In [1]: import numpy as np

In [2]: import numpy.linalg as la

In [3]: np.set_printoptions(precision=2, suppress=True, linewidth=100)

In [4]: m1 = np.loadtxt("x.csv", delimiter=",")

In [5]: print(m1)
[[-3.  2.  1.]
 [-1.  3.  3.]
 [ 3.  1.  0.]]

In [6]: x = np.array([0, 0, 2])

In [7]: y = m1 @ x

In [8]: print(y)
[2. 6. 0.]

In [9]: print(np.round(la.solve(m1, y + m1[:, 1]), 2) + 0)
[0. 1. 2.]

In [10]: print(la.solve(m1, m1[:, 2]))
[-0.  0.  1.]

In [11]: rng = np.random.default_rng(98)

In [12]: labels = rng.permutation(3)

In [13]: print(labels)
[2 1 0]

In [14]: other = m1[labels][:, labels]

In [15]: print(np.allclose(other, m1))
False

In [16]: print(np.sort(np.abs(la.eigvals(other))))
[1.66 2.48 4.14]

In [17]: print(np.diag(other))
[ 0.  3. -3.]

In [18]: print(other)
[[ 0.  1.  3.]
 [ 3.  3. -1.]
 [ 1.  2. -3.]]

In [19]: W = np.array([[2, 9, 6], [3, 4, 1], [5, 2, 9]])

In [20]: beta = np.array([5, -5, -1])

In [21]: hid = np.maximum(m1 @ W + beta, 0)

In [22]: print((hid > 0).astype(int))
[[1 0 0]
 [1 1 1]
 [1 1 1]]

In [23]: print((hid > 0).mean(axis=0))
[1.   0.67 0.67]

In [24]: W2 = np.array([[-1, 0], [-2, 2], [2, 3]])

In [25]: print(W @ W2)
[[-8 36]
 [-9 11]
 [ 9 31]]

In [26]: print((hid @ W2).round(6).argmax(axis=1))
[1 1 1]

In [27]: print(hid @ W2)
[[-10.   0.]
 [ 11.  77.]
 [-30. 106.]]

In [28]: other = m1 + rng.integers(-2, 3, (3, 2)) @ rng.integers(-2, 3, (2, 3))

In [29]: print(other)
[[-1.  2.  5.]
 [ 2.  5.  5.]
 [ 3. -1.  4.]]

In [30]: print(np.round(la.svd(other - m1, compute_uv=False), 2) + 0)
[6.53 3.79 0.  ]

In [31]: M = np.load("block15.npy")

In [32]: print(M)
[[-1 -1 -1 -1]
 [-2 -1 -2 -1]
 [-1 -1 -1 -1]
 [-2 -1 -2 -1]]

In [33]: print(np.argsort(-la.norm(M, axis=0).round(6), kind="stable")[:3])
[0 2 1]

In [34]: print([round(float(x), 2) for x in la.svd(M, compute_uv=False)[:3]])
[5.24, 0.76, 0.0]

In [35]: print(la.matrix_rank(M, rtol=0.1))
2

In [36]: print(np.round(la.norm(M, 2) / la.norm(M), 2))
0.99
